$ python -q
>>> import numpy as np
>>> import numpy.linalg as la
>>> np.set_printoptions(precision=3, suppress=True, linewidth=100, floatmode="fixed")
>>> F = np.load("sample6.npy")
>>> F
array([[ 1,  1,  1,  1, -1, -1, -1, -1],
       [ 1, -1, -1,  1,  1, -1, -1,  1],
       [ 1, -1, -1,  1, -1,  1,  1, -1],
       [ 1,  1,  1,  1,  1,  1,  1,  1],
       [ 1,  1, -1, -1, -1, -1,  1,  1],
       [ 1, -1,  1, -1,  1, -1,  1, -1],
       [ 1, -1,  1, -1, -1,  1, -1,  1],
       [ 1,  1, -1, -1,  1,  1, -1, -1]])
>>> B = F / np.sqrt((F ** 2).mean(axis=1, keepdims=True))
>>> B[0]
array([ 1.000,  1.000,  1.000,  1.000, -1.000, -1.000, -1.000, -1.000])
>>> la.matrix_rank(B) == la.matrix_rank(F)
np.True_
>>> def softmax(z):
...     e = np.exp(z - z.max(axis=-1, keepdims=True))
...     return e / e.sum(axis=-1, keepdims=True)
... 
>>> softmax(F).sum(axis=1)
array([1.000, 1.000, 1.000, 1.000, 1.000, 1.000, 1.000, 1.000])
>>> softmax(F[7] + 5)
array([0.220, 0.220, 0.030, 0.030, 0.220, 0.220, 0.030, 0.030])
>>> np.round(softmax(10 * F[7]), 3) + 0
array([0.250, 0.250, 0.000, 0.000, 0.250, 0.250, 0.000, 0.000])
>>> att = F @ F.T / np.sqrt(8)
>>> softmax(att)
array([[0.707, 0.042, 0.042, 0.042, 0.042, 0.042, 0.042, 0.042],
       [0.042, 0.707, 0.042, 0.042, 0.042, 0.042, 0.042, 0.042],
       [0.042, 0.042, 0.707, 0.042, 0.042, 0.042, 0.042, 0.042],
       [0.042, 0.042, 0.042, 0.707, 0.042, 0.042, 0.042, 0.042],
       [0.042, 0.042, 0.042, 0.042, 0.707, 0.042, 0.042, 0.042],
       [0.042, 0.042, 0.042, 0.042, 0.042, 0.707, 0.042, 0.042],
       [0.042, 0.042, 0.042, 0.042, 0.042, 0.042, 0.707, 0.042],
       [0.042, 0.042, 0.042, 0.042, 0.042, 0.042, 0.042, 0.707]])
>>> softmax(att).round(6).argmax(axis=1)
array([0, 1, 2, 3, 4, 5, 6, 7])
>>> F[:, 7] @ F[:, 2]
np.int64(0)
>>> la.norm(F, axis=0)
array([2.828, 2.828, 2.828, 2.828, 2.828, 2.828, 2.828, 2.828])
>>> F.T @ F
array([[8, 0, 0, 0, 0, 0, 0, 0],
       [0, 8, 0, 0, 0, 0, 0, 0],
       [0, 0, 8, 0, 0, 0, 0, 0],
       [0, 0, 0, 8, 0, 0, 0, 0],
       [0, 0, 0, 0, 8, 0, 0, 0],
       [0, 0, 0, 0, 0, 8, 0, 0],
       [0, 0, 0, 0, 0, 0, 8, 0],
       [0, 0, 0, 0, 0, 0, 0, 8]])
>>> F @ F.T
array([[8, 0, 0, 0, 0, 0, 0, 0],
       [0, 8, 0, 0, 0, 0, 0, 0],
       [0, 0, 8, 0, 0, 0, 0, 0],
       [0, 0, 0, 8, 0, 0, 0, 0],
       [0, 0, 0, 0, 8, 0, 0, 0],
       [0, 0, 0, 0, 0, 8, 0, 0],
       [0, 0, 0, 0, 0, 0, 8, 0],
       [0, 0, 0, 0, 0, 0, 0, 8]])
>>> la.svd(F, compute_uv=False)
array([2.828, 2.828, 2.828, 2.828, 2.828, 2.828, 2.828, 2.828])
>>> mat = np.load("layer8.npy")
>>> mat
array([[0, 0, 0, 0, 0, 1, 1, 1, 0],
       [0, 0, 0, 0, 1, 0, 0, 0, 1],
       [0, 0, 0, 1, 0, 0, 0, 0, 0],
       [0, 0, 1, 0, 0, 0, 0, 1, 0],
       [0, 1, 0, 0, 0, 1, 0, 0, 0],
       [1, 0, 0, 0, 1, 0, 1, 1, 0],
       [1, 0, 0, 0, 0, 1, 0, 0, 0],
       [1, 0, 0, 1, 0, 1, 0, 0, 0],
       [0, 1, 0, 0, 0, 0, 0, 0, 0]])
>>> np.trace(F)
np.int64(-4)
>>> np.round(np.abs(la.eigvals(F)).max(), 3)
np.float64(2.828)
>>> la.matrix_power(F, 2)
array([[ 0,  0,  0,  8,  0,  0,  0,  0],
       [ 0,  8,  0,  0,  0,  0,  0,  0],
       [ 0,  0,  8,  0,  0,  0,  0,  0],
       [ 8,  0,  0,  0,  0,  0,  0,  0],
       [ 0,  0,  0,  0,  0,  0, -8,  0],
       [ 0,  0,  0,  0, -8,  0,  0,  0],
       [ 0,  0,  0,  0,  0,  0,  0, -8],
       [ 0,  0,  0,  0,  0, -8,  0,  0]])
>>> np.sort(np.abs(la.eigvals(F)))
array([2.828, 2.828, 2.828, 2.828, 2.828, 2.828, 2.828, 2.828])
>>> np.allclose(F @ F.T, F.T @ F)
True
>>> (F + F.T) / 2
array([[ 1.000,  1.000,  1.000,  1.000,  0.000,  0.000,  0.000,  0.000],
       [ 1.000, -1.000, -1.000,  1.000,  1.000, -1.000, -1.000,  1.000],
       [ 1.000, -1.000, -1.000,  1.000, -1.000,  1.000,  1.000, -1.000],
       [ 1.000,  1.000,  1.000,  1.000,  0.000,  0.000,  0.000,  0.000],
       [ 0.000,  1.000, -1.000,  0.000, -1.000,  0.000,  0.000,  1.000],
       [ 0.000, -1.000,  1.000,  0.000,  0.000, -1.000,  1.000,  0.000],
       [ 0.000, -1.000,  1.000,  0.000,  0.000,  1.000, -1.000,  0.000],
       [ 0.000,  1.000, -1.000,  0.000,  1.000,  0.000,  0.000, -1.000]])
>>> np.allclose(F, F.T)
False
>>> data = np.load("out12.npy")
>>> data
array([[  4,  -2,   0,   8,   6,  10,  10,   8,   4,   0,   6,   2,   8,  -6,  -8],
       [  3, -12,  -9,  15,   0,   6,   3,  18,   0, -12,  -6,  -9,  -3, -24, -24],
       [  0,  -4,  -3,   5,   2,  13,  10,  12,  -6,   0,   9,   7,   5,  -1,   1],
       [ -1,  -7,  -8,   5,  -5,   2,  -4,   7,  -5,  -4,  -1,   2,  -1,  -4,  -3],
       [ -1,  -3,  -1,   2,   1,   5,   6,   9,  -5,  -4,   0,  -3,  -4,  -7,  -4],
       [ -6,  -9, -15,   0, -15,   0, -15,   3, -15,   0,   3,  15,   0,  12,  15],
       [ -2,  -3,  -1,   2,   3,  16,  15,  15, -11,   0,  11,   7,   2,   0,   5]])
>>> # rows and columns are dependent
>>> round(float(la.norm(data[5] - data[0])), 3)
55.543
>>> round(float(la.norm(data[5], 1)), 3), round(la.norm(data[5], np.inf), 3)
(123.0, np.float64(15.0))
>>> la.norm(data, axis=1)
array([24.576, 47.434, 25.690, 17.464, 17.000, 40.361, 32.450])
>>> round(float(la.norm(data, 2)), 3)
57.305
>>> la.norm(data, axis=1).argmax()
np.int64(1)
>>> round(float(la.norm(data) ** 2 / la.norm(data, 2) ** 2), 3)
2.068
>>> left, sig, Vh = la.svd(data)
>>> np.argmax(sig[:-1] / (sig[1:] + 1e-6)) + 1
np.int64(4)
>>> B = left[:, :4] @ np.diag(sig[:4]) @ Vh[:4]
>>> round(float(la.norm(data - B) / la.norm(data)), 3)
0.0
>>> la.matrix_rank(data, rtol=0.05)
np.int64(4)
>>> round(np.abs(data - B).max(), 3)
np.float64(0.0)
>>> np.round(la.norm(data - B, 2), 3), round(sig[4], 3)
(np.float64(0.0), np.float64(0.0))
>>> B.round(3) + 0
array([[  4.000,  -2.000,   0.000,   8.000,   6.000,  10.000,  10.000,   8.000,   4.000,   0.000,
          6.000,   2.000,   8.000,  -6.000,  -8.000],
       [  3.000, -12.000,  -9.000,  15.000,   0.000,   6.000,   3.000,  18.000,   0.000, -12.000,
         -6.000,  -9.000,  -3.000, -24.000, -24.000],
       [  0.000,  -4.000,  -3.000,   5.000,   2.000,  13.000,  10.000,  12.000,  -6.000,   0.000,
          9.000,   7.000,   5.000,  -1.000,   1.000],
       [ -1.000,  -7.000,  -8.000,   5.000,  -5.000,   2.000,  -4.000,   7.000,  -5.000,  -4.000,
         -1.000,   2.000,  -1.000,  -4.000,  -3.000],
       [ -1.000,  -3.000,  -1.000,   2.000,   1.000,   5.000,   6.000,   9.000,  -5.000,  -4.000,
          0.000,  -3.000,  -4.000,  -7.000,  -4.000],
       [ -6.000,  -9.000, -15.000,   0.000, -15.000,   0.000, -15.000,   3.000, -15.000,   0.000,
          3.000,  15.000,   0.000,  12.000,  15.000],
       [ -2.000,  -3.000,  -1.000,   2.000,   3.000,  16.000,  15.000,  15.000, -11.000,   0.000,
         11.000,   7.000,   2.000,   0.000,   5.000]])
>>> la.matrix_rank(B)
np.int64(4)
